% python3 -q
>>> import numpy as np
>>> np.set_printoptions(suppress=True, linewidth=100)
>>> rd = lambda a: np.round(a, 2) + 0
>>> E = np.diag(3 * np.array([7, 4, 1, 1])) + np.array([[3, 2, 1, -3], [-2, 1, 3, 3], [2, -1, 1, -1], [1, 2, 0, -2]])
>>> E
array([[24,  2,  1, -3],
       [-2, 13,  3,  3],
       [ 2, -1,  4, -1],
       [ 1,  2,  0,  1]])
>>> rng = np.random.default_rng(86)
>>> M2 = E + rng.integers(-2, 3, (4, 3)) @ rng.integers(-2, 3, (3, 4))
>>> M2
array([[20, 10, -5, -6],
       [-1,  7,  5,  8],
       [ 2, -1,  2,  6],
       [ 4, -2,  4,  2]])
>>> np.linalg.matrix_rank(M2 - E, tol=1e-8)
np.int64(3)
>>> print(np.linalg.matrix_power(M2, 3))
[[6337 5817 -841 -508]
 [ 878  -22  611  762]
 [1423  662 -308 -336]
 [1866 1144 -476 -552]]
>>> (M2 + M2.T) / 2
array([[20. ,  4.5, -1.5, -1. ],
       [ 4.5,  7. ,  2. ,  3. ],
       [-1.5,  2. ,  2. ,  5. ],
       [-1. ,  3. ,  5. ,  2. ]])
>>> print(M2 @ M2)
[[356 287 -84 -82]
 [ 15  18  82 108]
 [ 69  -1  13   4]
 [ 98  18 -14 -12]]
>>> print(rd(np.sort(np.abs(np.linalg.eigvals(M2)))))
[ 2.77 10.32 10.32 19.15]
>>> np.allclose(M2 @ M2.T, M2.T @ M2)
False
>>> np.trace(M2)
np.int64(31)
>>> (M2 - M2.T) / 2
array([[ 0. ,  5.5, -3.5, -5. ],
       [-5.5,  0. ,  3. ,  5. ],
       [ 3.5, -3. ,  0. ,  1. ],
       [ 5. , -5. , -1. ,  0. ]])
>>> np.allclose(M2, M2.T)
False
>>> print(rd(np.linalg.eigvals(E).sum().real))
42.0
>>> np.einsum("ii->", E)
np.int64(42)
>>> rd(np.linalg.det(E.T))
np.float64(881.0)
>>> idx = rng.permutation(4)
>>> idx
array([1, 3, 0, 2])
>>> M2 = E[idx][:, idx]
>>> np.trace(M2)
np.int64(42)
>>> M2
array([[13,  3, -2,  3],
       [ 2,  1,  1,  0],
       [ 2, -3, 24,  1],
       [-1, -1,  2,  4]])
>>> np.allclose(M2, E)
False
>>> m1 = np.loadtxt("mat.csv", delimiter=",")
>>> m1
array([[-3.05, -0.09,  6.52, -5.31,  2.8 , -6.21, -6.06,  0.22,  5.91, -3.36, -5.85, -6.13],
       [-0.04,  5.92,  6.99,  5.79,  6.08,  0.04,  6.47, -0.31, -3.37,  0.18, -0.18, -2.62],
       [-1.08,  2.14,  4.33,  0.1 ,  2.7 , -2.28,  0.14,  0.07,  1.29, -0.92, -1.93, -3.46],
       [-0.75,  6.26,  7.57,  3.5 ,  6.79, -2.25,  4.13,  0.29, -0.86, -1.16, -1.96, -4.62],
       [ 0.16,  0.21, -0.29,  0.27,  0.15, -0.09, -0.44, -0.21, -0.11,  0.18, -0.09, -0.07],
       [-2.51,  0.57,  4.03, -4.03,  2.62, -4.21, -3.76, -0.21,  3.98, -2.5 , -3.93, -3.76],
       [-2.61,  3.85,  9.95, -1.87,  7.26, -6.04, -2.22,  0.75,  4.11, -2.82, -6.06, -7.58]])
>>> Uu, sig, Vt = np.linalg.svd(m1)
>>> print(np.argmax(sig[:-1] / (sig[1:] + 1e-6)) + 1)
2
>>> rd(sig)
array([29.37, 18.89,  1.29,  1.15,  0.91,  0.66,  0.38])
>>> M2 = Uu[:, :2] @ np.diag(sig[:2]) @ Vt[:2]
>>> rd(np.linalg.norm(m1 - M2, 2)), rd(sig[2])
(np.float64(1.29), np.float64(1.29))
>>> M2 = m1 / np.sqrt((m1 ** 2).mean(axis=1, keepdims=True))
>>> np.linalg.matrix_rank(M2) == np.linalg.matrix_rank(m1)
np.True_
>>> rd(M2[5])
array([-0.76,  0.17,  1.23, -1.23,  0.8 , -1.28, -1.14, -0.06,  1.21, -0.76, -1.2 , -1.14])
>>> X = np.load("block3.npy")
>>> X
array([[ 0,  2,  3,  0,  2,  0,  2, -2,  2],
       [ 2,  0,  2,  3,  0,  2,  0,  2, -2],
       [-2,  2,  0,  2,  3,  0,  2,  0,  2],
       [ 2, -2,  2,  0,  2,  3,  0,  2,  0],
       [ 0,  2, -2,  2,  0,  2,  3,  0,  2],
       [ 2,  0,  2, -2,  2,  0,  2,  3,  0],
       [ 0,  2,  0,  2, -2,  2,  0,  2,  3],
       [ 3,  0,  2,  0,  2, -2,  2,  0,  2],
       [ 2,  3,  0,  2,  0,  2, -2,  2,  0]])
>>> rd(np.sort(np.abs(np.fft.fft(X[0])))), rd(np.sort(np.linalg.svd(X, compute_uv=False)))
(array([2.18, 2.18, 3.  , 3.  , 3.89, 3.89, 7.82, 7.82, 9.  ]), array([2.18, 2.18, 3.  , 3.  , 3.89, 3.89, 7.82, 7.82, 9.  ]))
>>> print(rd(np.fft.fft(X[0])))
[ 9.  +0.j    0.36-3.88j  0.29-2.16j -1.5 +2.6j  -3.65+6.92j -3.65-6.92j -1.5 -2.6j   0.29+2.16j
  0.36+3.88j]
>>> X @ (-1.0) ** np.arange(9)
array([ 9., -5.,  1.,  3., -3.,  7., -7., 13., -9.])
>>> theta = np.radians(90)
>>> R = np.eye(9)
>>> R[4, 4] = R[1, 1] = np.cos(theta)
>>> R[4, 1], R[1, 4] = -np.sin(theta), np.sin(theta)
>>> rd(R)
array([[ 1.,  0.,  0.,  0.,  0.,  0.,  0.,  0.,  0.],
       [ 0.,  0.,  0.,  0.,  1.,  0.,  0.,  0.,  0.],
       [ 0.,  0.,  1.,  0.,  0.,  0.,  0.,  0.,  0.],
       [ 0.,  0.,  0.,  1.,  0.,  0.,  0.,  0.,  0.],
       [ 0., -1.,  0.,  0.,  0.,  0.,  0.,  0.,  0.],
       [ 0.,  0.,  0.,  0.,  0.,  1.,  0.,  0.,  0.],
       [ 0.,  0.,  0.,  0.,  0.,  0.,  1.,  0.,  0.],
       [ 0.,  0.,  0.,  0.,  0.,  0.,  0.,  1.,  0.],
       [ 0.,  0.,  0.,  0.,  0.,  0.,  0.,  0.,  1.]])
>>> M2 = X @ R.T
>>> np.allclose(X @ X.T, M2 @ M2.T)
True
>>> rd(M2)
array([[ 0.,  2.,  3.,  0., -2.,  0.,  2., -2.,  2.],
       [ 2.,  0.,  2.,  3.,  0.,  2.,  0.,  2., -2.],
       [-2.,  3.,  0.,  2., -2.,  0.,  2.,  0.,  2.],
       [ 2.,  2.,  2.,  0.,  2.,  3.,  0.,  2.,  0.],
       [ 0.,  0., -2.,  2., -2.,  2.,  3.,  0.,  2.],
       [ 2.,  2.,  2., -2.,  0.,  0.,  2.,  3.,  0.],
       [ 0., -2.,  0.,  2., -2.,  2.,  0.,  2.,  3.],
       [ 3.,  2.,  2.,  0.,  0., -2.,  2.,  0.,  2.],
       [ 2.,  0.,  0.,  2., -3.,  2., -2.,  2.,  0.]])
